% python3 -q
>>> import numpy as np
>>> np.set_printoptions(suppress=True, linewidth=160)
>>> F = np.loadtxt("case9.csv", delimiter=",")
>>> print(F)
[[ 0.03  0.   -0.2  -0.14 -0.07]
 [ 0.26  0.   -0.95 -0.85 -0.56]
 [-0.12  0.    0.66  0.51  0.27]
 [ 0.    0.    0.    0.    0.  ]
 [ 0.47  0.   -1.   -0.98 -0.83]
 [-0.58  0.    1.    1.    0.91]
 [-0.06  0.    0.38  0.27  0.14]
 [ 0.26  0.   -0.95 -0.85 -0.56]
 [ 0.26  0.   -0.95 -0.85 -0.56]
 [ 0.09  0.   -0.54 -0.4  -0.21]
 [ 0.09  0.   -0.54 -0.4  -0.21]
 [ 0.06  0.   -0.38 -0.27 -0.14]
 [ 0.06  0.   -0.38 -0.27 -0.14]
 [ 0.    0.    0.    0.    0.  ]
 [ 0.18  0.   -0.83 -0.69 -0.4 ]
 [-0.21  0.    0.89  0.75  0.45]
 [-0.24  0.    0.92  0.81  0.51]
 [ 0.45  0.   -1.   -0.98 -0.81]
 [ 0.06  0.   -0.38 -0.27 -0.14]
 [ 0.21  0.   -0.89 -0.75 -0.45]
 [ 0.47  0.   -1.   -0.98 -0.83]
 [-0.18  0.    0.83  0.69  0.4 ]
 [ 0.21  0.   -0.89 -0.75 -0.45]
 [ 0.    0.    0.    0.    0.  ]
 [-0.35  0.    0.98  0.93  0.69]
 [-0.06  0.    0.38  0.27  0.14]
 [ 0.32  0.   -0.98 -0.91 -0.65]
 [-0.03  0.    0.2   0.14  0.07]]
>>> blk = np.stack([F, 4 * F, F[::-1]])
>>> print(np.round(np.linalg.norm(blk, axis=(1, 2)), 2))
[ 5.91 23.64  5.91]
>>> print(blk.shape)
(3, 28, 5)
>>> print((blk @ F.T).shape)
(3, 28, 28)
>>> print(np.linalg.matrix_rank(blk.reshape(3, -1)))
2
>>> print(np.round(np.einsum("bij,cij->bc", blk, blk), 2))
[[ 34.94 139.77  10.59]
 [139.77 559.08  42.37]
 [ 10.59  42.37  34.94]]
>>> print(np.linalg.matrix_rank(blk))
[4 4 4]
>>> print(np.linalg.matrix_rank(F, rtol=0.1))
2
>>> print(np.argsort(-np.linalg.norm(F, axis=0).round(6), kind="stable")[:3])
[2 3 4]
>>> print(np.linalg.cond(F) > 100)
True
>>> x0 = np.array([2, 1, 4, 4, 5])
>>> print(np.round(F @ np.ones(5), 2))
[-0.38 -2.1   1.32  0.   -2.34  2.33  0.73 -2.1  -2.1  -1.06 -1.06 -0.73 -0.73  0.   -1.74  1.88  2.   -2.34 -0.73 -1.88 -2.34  1.74 -1.88  0.    2.25  0.73
 -2.22  0.38]
>>> E = np.load("block4.npy")
>>> print(E)
[[-0.15 -0.3  -0.9   0.25  0.25 -0.4   0.25  0.4  -0.55 -0.1 ]
 [-0.3  -0.6  -1.8   0.5   0.5  -0.8   0.5   0.8  -1.1  -0.2 ]
 [ 0.33  0.66  1.98 -0.55 -0.55  0.88 -0.55 -0.88  1.21  0.22]
 [ 0.27  0.54  1.62 -0.45 -0.45  0.72 -0.45 -0.72  0.99  0.18]
 [ 0.09  0.18  0.54 -0.15 -0.15  0.24 -0.15 -0.24  0.33  0.06]
 [ 0.12  0.24  0.72 -0.2  -0.2   0.32 -0.2  -0.32  0.44  0.08]
 [-0.15 -0.3  -0.9   0.25  0.25 -0.4   0.25  0.4  -0.55 -0.1 ]
 [-0.33 -0.66 -1.98  0.55  0.55 -0.88  0.55  0.88 -1.21 -0.22]
 [-0.15 -0.3  -0.9   0.25  0.25 -0.4   0.25  0.4  -0.55 -0.1 ]
 [-0.3  -0.6  -1.8   0.5   0.5  -0.8   0.5   0.8  -1.1  -0.2 ]
 [-0.15 -0.3  -0.9   0.25  0.25 -0.4   0.25  0.4  -0.55 -0.1 ]
 [ 0.12  0.24  0.72 -0.2  -0.2   0.32 -0.2  -0.32  0.44  0.08]]
>>> left, s, Vt = np.linalg.svd(E)
>>> V = Vt[:(s > 1e-8).sum()]
>>> rng = np.random.default_rng(431)
>>> x0 = E[0] + 5 * E[7] + rng.integers(2) * np.eye(10)[1]
>>> print(x0.round(2))
[ -1.8  -2.6 -10.8   3.    3.   -4.8   3.    4.8  -6.6  -1.2]
>>> print(round(float(np.linalg.norm(x0 - V.T @ V @ x0)), 2))
0.97
>>> print(np.allclose(V.T @ V @ x0, x0))
False
>>> left, s, Vt = np.linalg.svd(E)
>>> print(np.argmax(s[:-1] / (s[1:] + 1e-6)) + 1)
1
>>> Y = left[:, :1] @ np.diag(s[:1]) @ Vt[:1]
>>> print(np.round(np.linalg.norm(E - Y, 2), 2), round(s[1], 2))
0.0 0.0
>>> print(np.argsort(-np.linalg.norm(E, axis=0).round(6), kind="stable")[:3])
[2 8 5]
>>> print(np.linalg.cond(E) > 100)
True
>>> print(np.allclose(E[:-1].T @ np.linalg.lstsq(E[:-1].T, E[-1])[0], E[-1]))
True
>>> print(np.linalg.lstsq(E[:-1].T, E[-1])[2])
1
>>> print(np.unique(E.round(6), axis=0).shape)
(7, 10)
>>> x0 = np.array([2, 2, 1, -2, 2, 2, 2, 2, 0, 0])
>>> a = np.maximum(E @ x0, 0)
>>> print(E * (a > 1e-9)[:, None])
[[-0.   -0.   -0.    0.    0.   -0.    0.    0.   -0.   -0.  ]
 [-0.   -0.   -0.    0.    0.   -0.    0.    0.   -0.   -0.  ]
 [ 0.33  0.66  1.98 -0.55 -0.55  0.88 -0.55 -0.88  1.21  0.22]
 [ 0.27  0.54  1.62 -0.45 -0.45  0.72 -0.45 -0.72  0.99  0.18]
 [ 0.09  0.18  0.54 -0.15 -0.15  0.24 -0.15 -0.24  0.33  0.06]
 [ 0.12  0.24  0.72 -0.2  -0.2   0.32 -0.2  -0.32  0.44  0.08]
 [-0.   -0.   -0.    0.    0.   -0.    0.    0.   -0.   -0.  ]
 [-0.   -0.   -0.    0.    0.   -0.    0.    0.   -0.   -0.  ]
 [-0.   -0.   -0.    0.    0.   -0.    0.    0.   -0.   -0.  ]
 [-0.   -0.   -0.    0.    0.   -0.    0.    0.   -0.   -0.  ]
 [-0.   -0.   -0.    0.    0.   -0.    0.    0.   -0.   -0.  ]
 [ 0.12  0.24  0.72 -0.2  -0.2   0.32 -0.2  -0.32  0.44  0.08]]
>>> print(np.round(np.tanh(E @ x0), 2))
[-0.86 -0.99  0.99  0.98  0.65  0.78 -0.86 -0.99 -0.86 -0.99 -0.86  0.78]
>>> feats = np.cumsum(np.array([[-3, -3, 0, -1, -1, 1, 3, 1],
...     [1, -1, 2, -2, 3, 1, -2, -1],
...     [2, 1, 0, 3, -2, 2, 1, 3],
...     [1, 0, 0, 2, 3, 0, 3, 3],
...     [1, 1, -3, -3, -2, -1, -3, 0],
...     [0, 1, 2, 3, 2, 3, 3, 0],
...     [-1, 0, 0, 3, 0, 0, 3, -3],
...     [0, 2, 1, -1, 1, -2, -1, -2],
...     [-1, 0, 1, 1, 1, -2, 1, 1],
...     [3, -1, 3, -2, 0, -2, -3, -3],
...     [-1, 1, -1, -1, 3, 3, 2, -1],
...     [2, -2, -2, -2, 0, 0, -2, -1],
...     [1, 0, -3, 0, -3, 1, 2, 1],
...     [3, -3, 2, -2, -2, -3, -3, 0]]), axis=0)
>>> print(feats)
[[-3 -3  0 -1 -1  1  3  1]
 [-2 -4  2 -3  2  2  1  0]
 [ 0 -3  2  0  0  4  2  3]
 [ 1 -3  2  2  3  4  5  6]
 [ 2 -2 -1 -1  1  3  2  6]
 [ 2 -1  1  2  3  6  5  6]
 [ 1 -1  1  5  3  6  8  3]
 [ 1  1  2  4  4  4  7  1]
 [ 0  1  3  5  5  2  8  2]
 [ 3  0  6  3  5  0  5 -1]
 [ 2  1  5  2  8  3  7 -2]
 [ 4 -1  3  0  8  3  5 -3]
 [ 5 -1  0  0  5  4  7 -2]
 [ 8 -4  2 -2  3  1  4 -2]]
>>> O, V = np.linalg.qr(feats[:, :3])[0], np.linalg.qr(feats[:, 3:])[0]
>>> s = np.linalg.svd(O.T @ V, compute_uv=False)
>>> print(s.round(2))
[0.96 0.89 0.26]
>>> print((s > 0.9).sum())
1
>>> print(np.round(np.degrees(np.arccos(s.clip(0, 1))), 2))
[16.65 27.49 74.94]
>>> proj = feats @ np.linalg.solve(feats.T @ feats, feats.T)
>>> print(np.allclose(proj @ proj, proj))
True
>>> print(np.round(proj @ feats[:, 7], 2) + 0)
[ 1.  0.  3.  6.  6.  6.  3.  1.  2. -1. -2. -3. -2. -2.]
>>> print(np.linalg.matrix_rank(np.eye(14) - proj))
6
>>> theta = np.radians(36)
>>> r_ = np.eye(8)
>>> r_[0, 0] = r_[6, 6] = np.cos(theta)
>>> r_[0, 6], r_[6, 0] = -np.sin(theta), np.sin(theta)
>>> print(r_.round(2))
[[ 0.81  0.    0.    0.    0.    0.   -0.59  0.  ]
 [ 0.    1.    0.    0.    0.    0.    0.    0.  ]
 [ 0.    0.    1.    0.    0.    0.    0.    0.  ]
 [ 0.    0.    0.    1.    0.    0.    0.    0.  ]
 [ 0.    0.    0.    0.    1.    0.    0.    0.  ]
 [ 0.    0.    0.    0.    0.    1.    0.    0.  ]
 [ 0.59  0.    0.    0.    0.    0.    0.81  0.  ]
 [ 0.    0.    0.    0.    0.    0.    0.    1.  ]]
>>> Y = feats @ r_.T
>>> print(np.round(np.linalg.det(r_), 2), round(np.trace(r_), 2))
1.0 7.62
>>> print(np.round(np.abs(Y - feats).max(axis=0), 2))
[5.07 0.   0.   0.   0.   0.   3.94 0.  ]
>>> Y = np.linalg.inv(r_)
>>> print(round(float(np.linalg.slogdet(r_)[0]), 2))
1.0
>>> print(round(float(np.linalg.cond(r_)), 2))
1.0
>>> print(np.allclose(Y, r_.T))
True
